% ipython --no-banner

In [1]: import numpy as np

In [2]: np.set_printoptions(precision=3, suppress=True, linewidth=100, floatmode="fixed")

In [3]: def rd(a):
   ...:     return np.round(a, 3) + 0
   ...: 

In [4]: M = np.load("case15.npy")

In [5]: M
Out[5]: 
array([[ 0,  9,  0,  0,  9,  0,  6,  0],
       [ 0, -9,  0,  0, -9,  0, -6,  0]])

In [6]: t3 = np.stack([M, 5 * M, M[::-1]])

In [7]: np.linalg.matrix_rank(t3.reshape(3, -1))
Out[7]: np.int64(1)

In [8]: (t3 @ M.T).shape
Out[8]: (3, 2, 2)

In [9]: rd(np.linalg.norm(t3, axis=(1, 2)))
Out[9]: array([19.900, 99.499, 19.900])

In [10]: t3.shape
Out[10]: (3, 2, 8)

In [11]: t3.sum(axis=0)
Out[11]: 
array([[  0,  45,   0,   0,  45,   0,  30,   0],
       [  0, -45,   0,   0, -45,   0, -30,   0]])

In [12]: np.linalg.matrix_rank(t3)
Out[12]: array([1, 1, 1])

In [13]: J = np.loadtxt("m.csv", delimiter=",")

In [14]: J
Out[14]: 
array([[ 0.000,  2.000, -4.000, -1.000,  3.000],
       [ 0.000,  0.000, -5.000, -3.000, -2.000],
       [ 0.000,  0.000,  0.000,  5.000, -3.000],
       [ 0.000,  0.000,  0.000,  0.000, -2.000],
       [ 0.000,  0.000,  0.000,  0.000,  0.000]])

In [15]: np.abs(np.diag(np.linalg.qr(J)[1])) > 1e-9
Out[15]: array([False, False, False, False, False])

In [16]: np.unique(J.round(6), axis=0).shape
Out[16]: (5, 5)

In [17]: W1 = np.array([[-2, -2, 2, -3, -1, 0],
    ...:     [3, -1, -1, 1, -1, 3],
    ...:     [2, -2, 3, -3, 2, -3],
    ...:     [2, 1, -2, 1, 1, -3],
    ...:     [3, -1, -1, 1, -2, 2]])

In [18]: b = np.array([0, 1, 2, 3, 3, -1])

In [19]: act = np.maximum(J @ W1 + b, 0)

In [20]: (act > 0).mean(axis=0)
Out[20]: array([0.400, 1.000, 0.400, 1.000, 0.600, 0.400])

In [21]: np.linalg.matrix_rank(act)
Out[21]: np.int64(5)

In [22]: (act > 0).astype(int)
Out[22]: 
array([[1, 1, 0, 1, 0, 1],
       [0, 1, 0, 1, 0, 1],
       [1, 1, 0, 1, 1, 0],
       [0, 1, 1, 1, 1, 0],
       [0, 1, 1, 1, 1, 0]])

In [23]: C = np.array([[2, 0, 2], [2, 0, 3], [1, 3, 1], [0, 0, 0], [3, 2, 2], [1, 1, 3]])

In [24]: (act @ C).round(6).argmax(axis=1)
Out[24]: array([2, 2, 0, 0, 0])

In [25]: rng = np.random.default_rng(985)

In [26]: z = rng.permutation(5)

In [27]: z
Out[27]: array([4, 3, 1, 2, 0])

In [28]: out = J[z][:, z]

In [29]: np.trace(out)
Out[29]: np.float64(0.0)

In [30]: np.allclose(out, J)
Out[30]: False

In [31]: out
Out[31]: 
array([[ 0.000,  0.000,  0.000,  0.000,  0.000],
       [-2.000,  0.000,  0.000,  0.000,  0.000],
       [-2.000, -3.000,  0.000, -5.000,  0.000],
       [-3.000,  5.000,  0.000,  0.000,  0.000],
       [ 3.000, -1.000,  2.000, -4.000,  0.000]])

In [32]: x0 = np.array([3, 5, 3, 2, 0])

In [33]: h1 = np.maximum(out @ x0, 0)

In [34]: out * (h1 > 1e-9)[:, None]
Out[34]: 
array([[ 0.000,  0.000,  0.000,  0.000,  0.000],
       [-0.000,  0.000,  0.000,  0.000,  0.000],
       [-0.000, -0.000,  0.000, -0.000,  0.000],
       [-3.000,  5.000,  0.000,  0.000,  0.000],
       [ 3.000, -1.000,  2.000, -4.000,  0.000]])

In [35]: out.T @ h1
Out[35]: array([-42.000,  78.000,   4.000,  -8.000,   0.000])

In [36]: rd(np.tanh(out @ x0))
Out[36]: array([ 0.000, -1.000, -1.000,  1.000,  0.964])

In [37]: np.flatnonzero(h1 > 1e-9)
Out[37]: array([3, 4])

In [38]: np.maximum(out @ (3 * x0), 0)
Out[38]: array([ 0.000,  0.000,  0.000, 48.000,  6.000])

In [39]: h1
Out[39]: array([ 0.000,  0.000,  0.000, 16.000,  2.000])

In [40]: X = np.load("run18.npy")

In [41]: X
Out[41]: 
array([[ 1,  1,  1,  1,  1,  1,  1,  1],
       [ 1,  1, -1, -1, -1, -1,  1,  1],
       [ 1, -1, -1,  1,  1, -1, -1,  1],
       [ 1,  1,  1,  1, -1, -1, -1, -1],
       [ 1, -1,  1, -1,  1, -1,  1, -1],
       [ 1,  1, -1, -1,  1,  1, -1, -1]])

In [42]: def softmax(z):
    ...:     e = np.exp(z - z.max(axis=-1, keepdims=True))
    ...:     return e / e.sum(axis=-1, keepdims=True)
    ...: 

In [43]: rd(softmax(X).sum(axis=1))
Out[43]: array([1.000, 1.000, 1.000, 1.000, 1.000, 1.000])

In [44]: att = X @ X.T / np.sqrt(8)

In [45]: softmax(att).round(6).argmax(axis=1)
Out[45]: array([0, 1, 2, 3, 4, 5])

In [46]: rd(softmax(att + np.triu(np.full(att.shape, -np.inf), 1)))
Out[46]: 
array([[1.000, 0.000, 0.000, 0.000, 0.000, 0.000],
       [0.056, 0.944, 0.000, 0.000, 0.000, 0.000],
       [0.053, 0.053, 0.894, 0.000, 0.000, 0.000],
       [0.050, 0.050, 0.050, 0.849, 0.000, 0.000],
       [0.048, 0.048, 0.048, 0.048, 0.809, 0.000],
       [0.046, 0.046, 0.046, 0.046, 0.046, 0.772]])

In [47]: rd(softmax(att)[4] @ X)
Out[47]: array([ 1.000, -0.635,  0.726, -0.726,  0.818, -0.818,  0.726, -0.726])
